In [1]: import numpy as np

In [2]: import numpy.linalg as la

In [3]: np.set_printoptions(precision=1, suppress=True, linewidth=140)

In [4]: def rd(a):
   ...:     return np.round(a, 1) + 0
   ...: 

In [5]: J = np.array([[0.5, 0.5, 0.0], [0.0, 1.0, 0.0], [0.0, 0.0, 1.0]])

In [6]: J
Out[6]: 
array([[0.5, 0.5, 0. ],
       [0. , 1. , 0. ],
       [0. , 0. , 1. ]])

In [7]: # 2 groups of indices that never mix

In [8]: rd(np.sort(la.eigvals(J).real))
Out[8]: array([0.5, 1. , 1. ])

In [9]: (la.matrix_power((J != 0) + (J.T != 0) + np.eye(3), 3) > 0).astype(int)
Out[9]: 
array([[1, 1, 0],
       [1, 1, 0],
       [0, 0, 1]])

In [10]: rng = np.random.default_rng(3752)

In [11]: z = rng.permutation(3)

In [12]: z
Out[12]: array([0, 2, 1])

In [13]: B = J[z][:, z]

In [14]: np.allclose(B, J)
Out[14]: False

In [15]: np.diag(B)
Out[15]: array([0.5, 1. , 1. ])

In [16]: x0 = np.array([-2, -2, -1])

In [17]: h = np.maximum(J @ x0, 0)

In [18]: np.flatnonzero(h > 1e-9)
Out[18]: array([], dtype=int64)

In [19]: z = rng.permutation(3)

In [20]: B = J[:, z] * rng.choice([-1, 1], 3)

In [21]: B
Out[21]: 
array([[ 0.5, -0. , -0.5],
       [ 0. , -0. , -1. ],
       [ 0. , -1. , -0. ]])

In [22]: left, _, Vt = la.svd(J.T @ B)

In [23]: rd(la.lstsq(J, B)[0])
Out[23]: 
array([[ 1.,  0.,  0.],
       [ 0.,  0., -1.],
       [ 0., -1.,  0.]])

In [24]: mat = np.array([[-2, -1, 0, 1, 2, 3, 4, 5],
    ...:     [6, 7, 8, 9, 10, 11, 12, 13],
    ...:     [14, 15, 16, 17, 18, 19, 20, 21]])

In [25]: # rank 2

In [26]: np.argsort(-la.norm(mat, axis=0).round(6), kind="stable")[:3]
Out[26]: array([7, 6, 5])

In [27]: [round(float(x), 1) for x in la.svd(mat, compute_uv=False)[:3]]
Out[27]: [57.2, 6.3, 0.0]

In [28]: data = np.load("m.npy")

In [29]: data
Out[29]: 
array([[ 2.4,  0.4, -1.5,  5. , -0.7,  1.9,  0.2],
       [ 0.5,  0.4, -2.5, -2.3,  1. ,  3.6, -0.8],
       [ 2.7, -1.6, -3.8, -3.1, -1.1,  1.8,  0. ],
       [ 3.3, -0.3, -1.7,  0.3,  2.2, -2.3, -1. ],
       [ 3.2,  1. ,  0. ,  0.1, -2. , -1.3,  2.2],
       [ 3.3,  1.4,  0. , -0.3, -0.3, -0.8,  1.8],
       [-5.7, -2.6,  0.9,  0.2, -1.8,  6.3,  0.8],
       [-3.6, -0.8,  1.2,  1. ,  0.1,  3.5,  0.6],
       [ 1.5,  2.3,  2.5,  3. , -1.2,  1.9,  2.2],
       [-1.3, -1. , -2.1,  0.3,  3.3,  0.1, -2.5],
       [-3.2, -0.6, -1.4,  1.5, -1.3,  4.5, -2.7],
       [-2.6,  0.3,  3.5,  3.8, -2.8,  4.3,  1.1],
       [ 2.9,  0.7,  4.7, -1.4, -2.5, -0.1,  5.9],
       [ 8.6,  2.9,  0.9, -3.7,  3.5, -8.6,  1.3],
       [-2. ,  1.7, -1.1, -0.8, -1.4,  4.6, -1.1],
       [-0.2,  0. ,  2.3,  2.5,  0.3, -0.7,  1.2],
       [-0.5, -1.8,  0.5, -2.4,  1.8, -3.7, -0.6]])

In [30]: x0 = np.array([2, 1, 0, 2, 1, 0, 3])

In [31]: target = data @ x0

In [32]: rd(la.lstsq(data, target)[0])
Out[32]: array([2., 1., 0., 2., 1., 0., 3.])

In [33]: rd(la.pinv(data) @ data)
Out[33]: 
array([[1., 0., 0., 0., 0., 0., 0.],
       [0., 1., 0., 0., 0., 0., 0.],
       [0., 0., 1., 0., 0., 0., 0.],
       [0., 0., 0., 1., 0., 0., 0.],
       [0., 0., 0., 0., 1., 0., 0.],
       [0., 0., 0., 0., 0., 1., 0.],
       [0., 0., 0., 0., 0., 0., 1.]])

In [34]: target = target + 0.1 * rng.normal(size=17)

In [35]: rd(target)
Out[35]: array([ 15.2,  -4.7,  -3.6,   6.1,  12.3,  12.5, -13. ,  -4. ,  16.8,  -7.3, -13.5,   3.2,  18.9,  20.3,  -8.6,   8.5,  -7.7])

In [36]: beta, *_ = la.lstsq(data, target)

In [37]: rd(data.T @ (target - data @ beta))
Out[37]: array([0., 0., 0., 0., 0., 0., 0.])

In [38]: rd(beta)
Out[38]: array([2., 1., 0., 2., 1., 0., 3.])

In [39]: [round(float(la.norm(la.solve(data.T @ data + lam * np.eye(7), data.T @ target))), 2) for lam in (0, 1, 10, 100)]
Out[39]: [4.39, 4.12, 3.47, 2.16]

In [40]: B = np.c_[data[:, :3] @ np.array([[-1, 3, 1], [3, -3, -1], [-5, -5, -5]]), np.array([2, -1, 0, 0, 0, -1, -2, 2, 2, 2, 0, 2, 0, -1, -1, -2, -1])]

In [41]: rd(B)
Out[41]: 
array([[  6.3,  13.5,   9.5,   2. ],
       [ 13.2,  12.8,  12.6,  -1. ],
       [ 11.5,  31.9,  23.3,   0. ],
       [  4.3,  19.3,  12.1,   0. ],
       [ -0.2,   6.6,   2.2,   0. ],
       [  0.9,   5.7,   1.9,  -1. ],
       [ -6.6, -13.8,  -7.6,  -2. ],
       [ -4.8, -14.4,  -8.8,   2. ],
       [ -7.1, -14.9, -13.3,   2. ],
       [  8.8,   9.6,  10.2,   2. ],
       [  8.4,  -0.8,   4.4,   0. ],
       [-14. , -26.2, -20.4,   2. ],
       [-24.3, -16.9, -21.3,   0. ],
       [ -4.4,  12.6,   1.2,  -1. ],
       [ 12.6,  -5.6,   1.8,  -1. ],
       [-11.3, -12.1, -11.7,  -2. ],
       [ -7.4,   1.4,  -1.2,  -1. ]])

In [42]: la.matrix_rank(np.c_[data, B])
Out[42]: np.int64(8)

In [43]: la.matrix_rank(B)
Out[43]: np.int64(4)

In [44]: rd(la.lstsq(data, B[:, 0])[0])
Out[44]: array([-1.,  3., -5.,  0.,  0.,  0.,  0.])

In [45]: proj = B @ la.solve(B.T @ B, B.T)

In [46]: rd(np.trace(proj))
Out[46]: np.float64(4.0)

In [47]: rd(la.eigvalsh(proj))
Out[47]: array([0., 0., 0., 0., 0., 0., 0., 0., 0., 0., 0., 0., 0., 1., 1., 1., 1.])

In [48]: Xs = data - data.mean(axis=0)

In [49]: V = la.svd(Xs)[2][:6]

In [50]: B = Xs - Xs @ V.T @ V

In [51]: rd(la.norm(B) / la.norm(Xs))
Out[51]: np.float64(0.1)

In [52]: rd(B.std(axis=0))
Out[52]: array([0.2, 0.1, 0.2, 0. , 0. , 0.1, 0.2])

In [53]: Xs = data - data.mean(axis=0)

In [54]: left, s, Vt = la.svd(Xs, full_matrices=False)

In [55]: np.abs(Vt[0]).argmax()
Out[55]: np.int64(5)

In [56]: rd(np.abs(Vt[-1]))
Out[56]: array([0.4, 0.4, 0.5, 0.1, 0. , 0.3, 0.6])

In [57]: np.searchsorted(np.cumsum(s ** 2) / (s ** 2).sum(), 0.9) + 1
Out[57]: np.int64(4)

In [58]: rd(s ** 2 / (s ** 2).sum())
Out[58]: array([0.6, 0.2, 0.1, 0.1, 0. , 0. , 0. ])

In [59]: K = np.load("case10.npy")

In [60]: K
Out[60]: 
array([[  0,   0,  -6,  12,  12,  -6,  -6],
       [  0,   0,   9, -18, -18,   9,   9],
       [  0,   0,  -2,   4,   4,  -2,  -2],
       [  0,   0,   3,  -6,  -6,   3,   3],
       [  0,   0,   8, -16, -16,   8,   8],
       [  0,   0,   5, -10, -10,   5,   5],
       [  0,   0,  -5,  10,  10,  -5,  -5]])

In [61]: x0 = np.array([2, -2, 3])

In [62]: target = J @ x0

In [63]: target
Out[63]: array([ 0., -2.,  3.])

In [64]: rd(la.solve(J, 2 * target))
Out[64]: array([ 4., -4.,  6.])

In [65]: rd(la.solve(J.T, J[2]))
Out[65]: array([0., 0., 1.])

In [66]: rd(la.solve(J, J[:, 2]))
Out[66]: array([0., 0., 1.])
